$ ipython --no-banner

In [1]: import numpy as np

In [2]: np.set_printoptions(precision=2, suppress=True, linewidth=200)

In [3]: def rd(a):
   ...:     return np.round(a, 2) + 0
   ...: 

In [4]: arr = np.loadtxt("mat.csv", delimiter=",")

In [5]: arr
Out[5]: 
array([[  9.27,   4.83,   0.93],
       [ 14.6 ,  13.82,  17.28],
       [-20.58, -12.93,   7.37],
       [  5.9 ,   4.02,   5.27],
       [ -7.68,  -8.31,  -4.58],
       [ -8.46,  -4.46,   8.54],
       [  2.44,   0.12,   0.49],
       [  4.79,   6.21,  14.04],
       [  2.05,   3.09,  10.19],
       [ -5.21,  -3.69,   4.34],
       [-11.54,  -7.82,   4.63],
       [ 14.82,  13.49,  15.83],
       [ -0.97,   1.55,  11.58],
       [  2.94,   3.8 ,  10.53],
       [ -4.52,  -5.04,  -1.07],
       [  0.56,  -3.51,  -6.65],
       [  3.55,   0.13,  -1.71],
       [ -5.55,  -4.88,   1.44],
       [ -1.72,  -2.1 ,   2.15],
       [  0.36,   4.35,  17.31],
       [-12.12,  -6.91,   8.52],
       [  7.26,   4.99,   5.46],
       [ -1.54,  -0.74,   5.87],
       [ -4.69,  -8.13, -10.01],
       [  0.56,  -4.22,  -8.79],
       [-17.98, -14.84,  -3.58]])

In [6]: z = arr[:, 2] > np.median(arr[:, 2])

In [7]: u = arr[z].mean(axis=0) - arr[~z].mean(axis=0)

In [8]: z.astype(int)
Out[8]: array([0, 1, 1, 1, 0, 1, 0, 1, 1, 0, 0, 1, 1, 1, 0, 0, 0, 0, 0, 1, 1, 1, 1, 0, 0, 0])

In [9]: rd((((arr - arr.mean(axis=0)) @ u > 0) == z).mean())
Out[9]: np.float64(0.85)

In [10]: rd(np.linalg.norm(arr) ** 2 / np.linalg.norm(arr, 2) ** 2)
Out[10]: np.float64(1.48)

In [11]: rd(np.linalg.norm(arr, 2))
Out[11]: np.float64(59.19)

In [12]: np.linalg.norm(arr, axis=1).argmax()
Out[12]: np.int64(1)

In [13]: rd(np.linalg.norm(arr[2], 1)), rd(np.linalg.norm(arr[2], np.inf))
Out[13]: (np.float64(40.88), np.float64(20.58))

In [14]: cent = arr[[7, 19]].astype(float)

In [15]: for _ in range(4):
    ...:     z = np.linalg.norm(arr[:, None] - cent, axis=-1).argmin(axis=1)
    ...:     cent = np.array([arr[z == j].mean(axis=0) for j in range(2)])
    ...: 

In [16]: z
Out[16]: array([0, 0, 1, 0, 1, 1, 0, 0, 0, 1, 1, 0, 0, 0, 1, 1, 0, 1, 1, 0, 1, 0, 0, 1, 1, 1])

In [17]: rd(cent[1] - cent[0])
Out[17]: array([-12.65, -11.27,  -8.52])

In [18]: np.abs(cent[1] - cent[0]).argmax()
Out[18]: np.int64(0)

In [19]: rd(cent)
Out[19]: 
array([[ 5.04,  4.59,  8.7 ],
       [-7.61, -6.68,  0.18]])

In [20]: np.bincount(z)
Out[20]: array([13, 13])

In [21]: M2 = np.c_[arr[:, :2] @ np.array([[2, 1], [2, 1]]), np.array([-2, 7, 4, 2, -2, -3, -7, 3, 3, 1, 2, 8, -6, 3, -9, -7, 9, 4, -2, 4, -5, 3, -6, 8, -6, -7])]

In [22]: rd(M2)
Out[22]: 
array([[ 28.2 ,  14.1 ,  -2.  ],
       [ 56.84,  28.42,   7.  ],
       [-67.02, -33.51,   4.  ],
       [ 19.84,   9.92,   2.  ],
       [-31.98, -15.99,  -2.  ],
       [-25.84, -12.92,  -3.  ],
       [  5.12,   2.56,  -7.  ],
       [ 22.  ,  11.  ,   3.  ],
       [ 10.28,   5.14,   3.  ],
       [-17.8 ,  -8.9 ,   1.  ],
       [-38.72, -19.36,   2.  ],
       [ 56.62,  28.31,   8.  ],
       [  1.16,   0.58,  -6.  ],
       [ 13.48,   6.74,   3.  ],
       [-19.12,  -9.56,  -9.  ],
       [ -5.9 ,  -2.95,  -7.  ],
       [  7.36,   3.68,   9.  ],
       [-20.86, -10.43,   4.  ],
       [ -7.64,  -3.82,  -2.  ],
       [  9.42,   4.71,   4.  ],
       [-38.06, -19.03,  -5.  ],
       [ 24.5 ,  12.25,   3.  ],
       [ -4.56,  -2.28,  -6.  ],
       [-25.64, -12.82,   8.  ],
       [ -7.32,  -3.66,  -6.  ],
       [-65.64, -32.82,  -7.  ]])

In [23]: np.linalg.matrix_rank(M2)
Out[23]: np.int64(2)

In [24]: rd(np.linalg.norm(M2 - arr @ np.linalg.lstsq(arr, M2)[0], axis=0))
Out[24]: array([ 0.  ,  0.  , 24.57])
